% python3 -q
>>> import numpy as np
>>> np.set_printoptions(suppress=True, linewidth=100)
>>> def rd(a):
...     return np.round(a, 3) + 0
... 
>>> M = np.loadtxt("case1.csv", delimiter=",")
>>> rd(M)
array([[-2.198,  0.305,  3.328],
       [ 3.297, -0.457,  2.219],
       [ 0.549,  3.962,  0.   ]])
>>> rd(np.abs(np.linalg.eigvals(M)).max())
np.float64(4.0)
>>> rd(np.linalg.det(M))
np.float64(64.0)
>>> np.linalg.determinant(M)
Traceback (most recent call last):
  File "<python-input-7>", line 1, in <module>
    np.linalg.determinant(M)
    ^^^^^^^^^^^^^^^^^^^^^
AttributeError: module 'numpy.linalg' has no attribute 'determinant'
>>> M.inv()
Traceback (most recent call last):
  File "<python-input-8>", line 1, in <module>
    M.inv()
    ^^^^^
AttributeError: 'numpy.ndarray' object has no attribute 'inv'
>>> rd(np.linalg.matrix_power(M, 4))
array([[-113.204,  229.602,    1.878],
       [ -15.063,   -9.516,  255.379],
       [ 229.115,  112.819,   17.718]])
>>> assert M == M.T
Traceback (most recent call last):
  File "<python-input-10>", line 1, in <module>
    assert M == M.T
           ^^^^^^^^
ValueError: The truth value of an array with more than one element is ambiguous. Use a.any() or a.all()
>>> data = np.loadtxt("dump.csv", delimiter=",")
>>> data
array([[  0.   ,   0.7  ,  -0.111],
       [ -0.2  ,   0.   ,  -0.805],
       [ -0.6  ,   0.   ,  -2.45 ],
       [ -0.4  ,  -0.8  ,  -1.591],
       [  0.9  ,   1.1  ,   3.619],
       [ -1.7  ,   0.4  ,  -6.788],
       [  0.1  ,  -0.7  ,   0.373],
       [  0.2  ,   0.9  ,   0.827],
       [  0.1  ,   1.   ,   0.349],
       [  0.4  ,  -0.8  ,   1.588],
       [  0.5  ,   0.2  ,   1.972],
       [  0.   ,  -0.1  ,   0.052],
       [ -0.7  ,  -1.5  ,  -2.812],
       [ -1.3  ,  -0.7  ,  -5.185],
       [ -0.2  ,   1.2  ,  -0.793],
       [  0.4  ,   0.4  ,   1.723],
       [ -1.2  ,   0.3  ,  -4.796],
       [  0.8  ,   0.7  ,   3.148],
       [ -0.6  ,   0.4  ,  -2.396],
       [  1.5  ,  -0.6  ,   6.034],
       [  0.5  ,   1.4  ,   1.993],
       [  0.   ,   1.4  ,  -0.065],
       [ -1.8  ,  -1.2  ,  -7.17 ],
       [  0.3  ,  -0.2  ,   1.221],
       [ -0.3  ,  -1.8  ,  -1.098],
       [ -0.9  ,  -0.1  ,  -3.585],
       [ -2.5  ,   0.1  , -10.005],
       [ -0.8  ,  -0.7  ,  -3.199],
       [  0.   ,  -1.1  ,   0.061],
       [  0.   ,   1.7  ,  -0.014],
       [  0.4  ,   0.9  ,   1.499],
       [ -1.   ,   1.3  ,  -4.002],
       [ -1.5  ,   0.5  ,  -5.998],
       [ -1.   ,  -1.5  ,  -4.022],
       [ -1.6  ,   2.6  ,  -6.369],
       [  0.3  ,   0.   ,   1.165],
       [  0.8  ,   2.1  ,   3.244],
       [ -0.4  ,  -0.6  ,  -1.582],
       [ -0.8  ,   0.5  ,  -3.174]])
>>> # column 2 is much longer than the rest
>>> G = np.cov(data, rowvar=False)
>>> rd(np.corrcoef(data[:, 1], data[:, 0])[0, 1])
np.float64(0.145)
>>> rd(data.std(axis=0))
array([0.844, 1.007, 3.374])
>>> rd(np.polyfit(data[:, 1], data[:, 0], 1))
array([ 0.121, -0.338])
>>> G.shape
(3, 3)
>>> rd(np.corrcoef(data.T))
array([[1.   , 0.145, 1.   ],
       [0.145, 1.   , 0.142],
       [1.   , 0.142, 1.   ]])
>>> np.argsort(-data.std(axis=0).round(6), kind="stable")
array([2, 1, 0])
>>> Ac = (data - data.mean(axis=0)) / data.std(axis=0)
>>> np.argwhere(np.abs(Ac) > 2)
array([[19,  0],
       [19,  2],
       [26,  0],
       [26,  2],
       [34,  1]])
>>> c = np.linalg.lstsq(np.delete(Ac, 0, axis=1), Ac[:, 0])[0]
>>> rd(c)
array([0.003, 1.   ])
>>> M2 = np.c_[data[:, :2] @ np.array([[5, 2], [9, 6]]), np.array([-2, -2, 2, -1, -1, -2, 2, 2, -1, 1, 3, 3, 0, 2, -2, 1, -2, -1, 2, -3, 0, 0, 0, 0, 0, 1, -2, 2, 1, -2, -1, -2, -3, 2, 3, -3, -1, 0, 0])]
>>> rd(M2)
array([[  6.3,   4.2,  -2. ],
       [ -1. ,  -0.4,  -2. ],
       [ -3. ,  -1.2,   2. ],
       [ -9.2,  -5.6,  -1. ],
       [ 14.4,   8.4,  -1. ],
       [ -4.9,  -1. ,  -2. ],
       [ -5.8,  -4. ,   2. ],
       [  9.1,   5.8,   2. ],
       [  9.5,   6.2,  -1. ],
       [ -5.2,  -4. ,   1. ],
       [  4.3,   2.2,   3. ],
       [ -0.9,  -0.6,   3. ],
       [-17. , -10.4,   0. ],
       [-12.8,  -6.8,   2. ],
       [  9.8,   6.8,  -2. ],
       [  5.6,   3.2,   1. ],
       [ -3.3,  -0.6,  -2. ],
       [ 10.3,   5.8,  -1. ],
       [  0.6,   1.2,   2. ],
       [  2.1,  -0.6,  -3. ],
       [ 15.1,   9.4,   0. ],
       [ 12.6,   8.4,   0. ],
       [-19.8, -10.8,   0. ],
       [ -0.3,  -0.6,   0. ],
       [-17.7, -11.4,   0. ],
       [ -5.4,  -2.4,   1. ],
       [-11.6,  -4.4,  -2. ],
       [-10.3,  -5.8,   2. ],
       [ -9.9,  -6.6,   1. ],
       [ 15.3,  10.2,  -2. ],
       [ 10.1,   6.2,  -1. ],
       [  6.7,   5.8,  -2. ],
       [ -3. ,   0. ,  -3. ],
       [-18.5, -11. ,   2. ],
       [ 15.4,  12.4,   3. ],
       [  1.5,   0.6,  -3. ],
       [ 22.9,  14.2,  -1. ],
       [ -7.4,  -4.4,   0. ],
       [  0.5,   1.4,   0. ]])
>>> rd(np.linalg.norm(M2 - data @ np.linalg.lstsq(data, M2)[0], axis=0))
array([ 0.   ,  0.   , 10.771])
>>> rd(np.linalg.norm(np.linalg.qr(data)[0].T @ M2, axis=0) ** 2 / ((M2 ** 2).sum(axis=0) + 1e-12))
array([1.   , 1.   , 0.064])
>>> np.linalg.matrix_rank(np.c_[data, M2])
np.int64(4)
>>> rd(np.linalg.lstsq(data, M2[:, 0])[0])
array([5., 9., 0.])
>>> z = data[:, 1] > np.median(data[:, 1])
>>> u = data[z].mean(axis=0) - data[~z].mean(axis=0)
>>> ((data - data.mean(axis=0)) @ u > 0).astype(int)
array([1, 0, 0, 0, 1, 0, 0, 1, 1, 1, 1, 1, 0, 0, 1, 1, 0, 1, 0, 1, 1, 1, 0, 1, 0, 0, 0, 0, 0, 1, 1,
       1, 0, 0, 1, 1, 1, 0, 0])
>>> np.argsort(-np.abs(u).round(6), kind="stable")
array([1, 2, 0])
>>> rd(u)
array([0.153, 1.631, 0.599])
>>> q, _ = np.linalg.qr(np.array([[-0.8, 0.9, -1.8, 0.3, 0.6, -0.9, -0.7],
...     [0.0, -0.5, 0.5, -0.6, 1.5, -1.3, 1.8],
...     [0.9, 0.3, 1.9, 0.5, 0.3, -0.4, -2.1],
...     [-2.0, 1.0, 0.5, 1.3, -1.2, 2.0, -0.5],
...     [0.7, -0.3, -0.3, -0.4, 0.6, -1.2, 1.4],
...     [1.1, 0.2, -0.3, 0.4, 1.6, 0.1, 2.2],
...     [-2.4, -1.3, 1.8, -0.7, 1.3, 0.0, 1.2],
...     [-1.6, 0.3, -0.7, 0.7, -1.6, -0.1, -0.7],
...     [0.1, 0.4, -0.4, 0.8, 0.7, -0.4, 0.5],
...     [-0.2, -1.6, 0.5, 0.8, 0.3, -1.0, -0.7],
...     [0.4, 0.3, 0.8, -0.2, -0.4, -1.2, 0.3]]))
>>> K = q @ q.T
>>> rd(K)
array([[ 0.886,  0.076,  0.038, -0.088, -0.037, -0.082, -0.001,  0.109,  0.204, -0.091, -0.127],
       [ 0.076,  0.356, -0.013, -0.131,  0.208,  0.148,  0.279, -0.042,  0.104, -0.028,  0.223],
       [ 0.038, -0.013,  0.855,  0.044, -0.157, -0.08 , -0.021, -0.207,  0.086,  0.079,  0.181],
       [-0.088, -0.131,  0.044,  0.752, -0.194,  0.127,  0.115,  0.235,  0.159, -0.112,  0.004],
       [-0.037,  0.208, -0.157, -0.194,  0.251,  0.117, -0.055,  0.065,  0.066,  0.036,  0.234],
       [-0.082,  0.148, -0.08 ,  0.127,  0.117,  0.651, -0.089, -0.222,  0.312, -0.001, -0.091],
       [-0.001,  0.279, -0.021,  0.115, -0.055, -0.089,  0.862, -0.06 , -0.08 ,  0.048, -0.064],
       [ 0.109, -0.042, -0.207,  0.235,  0.065, -0.222, -0.06 ,  0.542,  0.06 ,  0.163,  0.223],
       [ 0.204,  0.104,  0.086,  0.159,  0.066,  0.312, -0.08 ,  0.06 ,  0.318,  0.137,  0.039],
       [-0.091, -0.028,  0.079, -0.112,  0.036, -0.001,  0.048,  0.163,  0.137,  0.897, -0.125],
       [-0.127,  0.223,  0.181,  0.004,  0.234, -0.091, -0.064,  0.223,  0.039, -0.125,  0.632]])
>>> # applying it twice changes nothing
>>> x0 = np.array([-2, -2, 0, 3, -3, 0, 0, 3, 1, -1, 3])
>>> rd(np.linalg.eigvalsh(2 * K - np.eye(11)))
array([-1., -1., -1., -1.,  1.,  1.,  1.,  1.,  1.,  1.,  1.])
>>> rd(np.eye(11) - K)
array([[ 0.114, -0.076, -0.038,  0.088,  0.037,  0.082,  0.001, -0.109, -0.204,  0.091,  0.127],
       [-0.076,  0.644,  0.013,  0.131, -0.208, -0.148, -0.279,  0.042, -0.104,  0.028, -0.223],
       [-0.038,  0.013,  0.145, -0.044,  0.157,  0.08 ,  0.021,  0.207, -0.086, -0.079, -0.181],
       [ 0.088,  0.131, -0.044,  0.248,  0.194, -0.127, -0.115, -0.235, -0.159,  0.112, -0.004],
       [ 0.037, -0.208,  0.157,  0.194,  0.749, -0.117,  0.055, -0.065, -0.066, -0.036, -0.234],
       [ 0.082, -0.148,  0.08 , -0.127, -0.117,  0.349,  0.089,  0.222, -0.312,  0.001,  0.091],
       [ 0.001, -0.279,  0.021, -0.115,  0.055,  0.089,  0.138,  0.06 ,  0.08 , -0.048,  0.064],
       [-0.109,  0.042,  0.207, -0.235, -0.065,  0.222,  0.06 ,  0.458, -0.06 , -0.163, -0.223],
       [-0.204, -0.104, -0.086, -0.159, -0.066, -0.312,  0.08 , -0.06 ,  0.682, -0.137, -0.039],
       [ 0.091,  0.028, -0.079,  0.112, -0.036,  0.001, -0.048, -0.163, -0.137,  0.103,  0.125],
       [ 0.127, -0.223, -0.181, -0.004, -0.234,  0.091,  0.064, -0.223, -0.039,  0.125,  0.368]])
>>> rd((x0 - K @ x0) @ (K @ x0))
np.float64(0.0)
>>> rd(K @ K @ x0)
array([-1.835, -1.206,  0.483,  4.262, -0.747, -0.724, -0.549,  2.564,  0.139, -0.856,  1.848])
